$ python3 -q
>>> import numpy as np
>>> from numpy import linalg as LA
>>> np.set_printoptions(suppress=True, linewidth=200)
>>> mat = np.load("m.npy")
>>> mat
array([[ 0,  2, -1,  2, -1,  1,  2, -2,  1],
       [ 1,  0,  2, -1,  2, -1,  1,  2, -2],
       [-2,  1,  0,  2, -1,  2, -1,  1,  2],
       [ 2, -2,  1,  0,  2, -1,  2, -1,  1],
       [ 1,  2, -2,  1,  0,  2, -1,  2, -1],
       [-1,  1,  2, -2,  1,  0,  2, -1,  2],
       [ 2, -1,  1,  2, -2,  1,  0,  2, -1],
       [-1,  2, -1,  1,  2, -2,  1,  0,  2],
       [ 2, -1,  2, -1,  1,  2, -2,  1,  0]])
>>> left, sig, VT = LA.svd(mat, full_matrices=False)
>>> np.allclose(left * sig @ VT, mat)
True
>>> np.round(np.sqrt((sig ** 2).sum()), 2), np.round(LA.norm(mat), 2)
(np.float64(13.42), np.float64(13.42))
>>> LA.matrix_rank(mat)
np.int64(9)
>>> np.diff(mat, axis=0)
array([[ 1, -2,  3, -3,  3, -2, -1,  4, -3],
       [-3,  1, -2,  3, -3,  3, -2, -1,  4],
       [ 4, -3,  1, -2,  3, -3,  3, -2, -1],
       [-1,  4, -3,  1, -2,  3, -3,  3, -2],
       [-2, -1,  4, -3,  1, -2,  3, -3,  3],
       [ 3, -2, -1,  4, -3,  1, -2,  3, -3],
       [-3,  3, -2, -1,  4, -3,  1, -2,  3],
       [ 3, -3,  3, -2, -1,  4, -3,  1, -2]])
>>> np.unravel_index(np.abs(mat).argmax(), mat.shape)
(np.int64(0), np.int64(1))
>>> np.round(LA.svd(mat, compute_uv=False), 2)
array([7.31, 7.31, 4.36, 4.36, 4.  , 2.94, 2.94, 0.97, 0.97])
>>> mat - mat[0]
array([[ 0,  0,  0,  0,  0,  0,  0,  0,  0],
       [ 1, -2,  3, -3,  3, -2, -1,  4, -3],
       [-2, -1,  1,  0,  0,  1, -3,  3,  1],
       [ 2, -4,  2, -2,  3, -2,  0,  1,  0],
       [ 1,  0, -1, -1,  1,  1, -3,  4, -2],
       [-1, -1,  3, -4,  2, -1,  0,  1,  1],
       [ 2, -3,  2,  0, -1,  0, -2,  4, -2],
       [-1,  0,  0, -1,  3, -3, -1,  2,  1],
       [ 2, -3,  3, -3,  2,  1, -4,  3, -1]])
>>> round(LA.norm(mat), 2)
np.float64(13.42)
>>> mat.shape
(9, 9)
>>> np.round(mat.mean(axis=0), 2)
array([0.44, 0.44, 0.44, 0.44, 0.44, 0.44, 0.44, 0.44, 0.44])
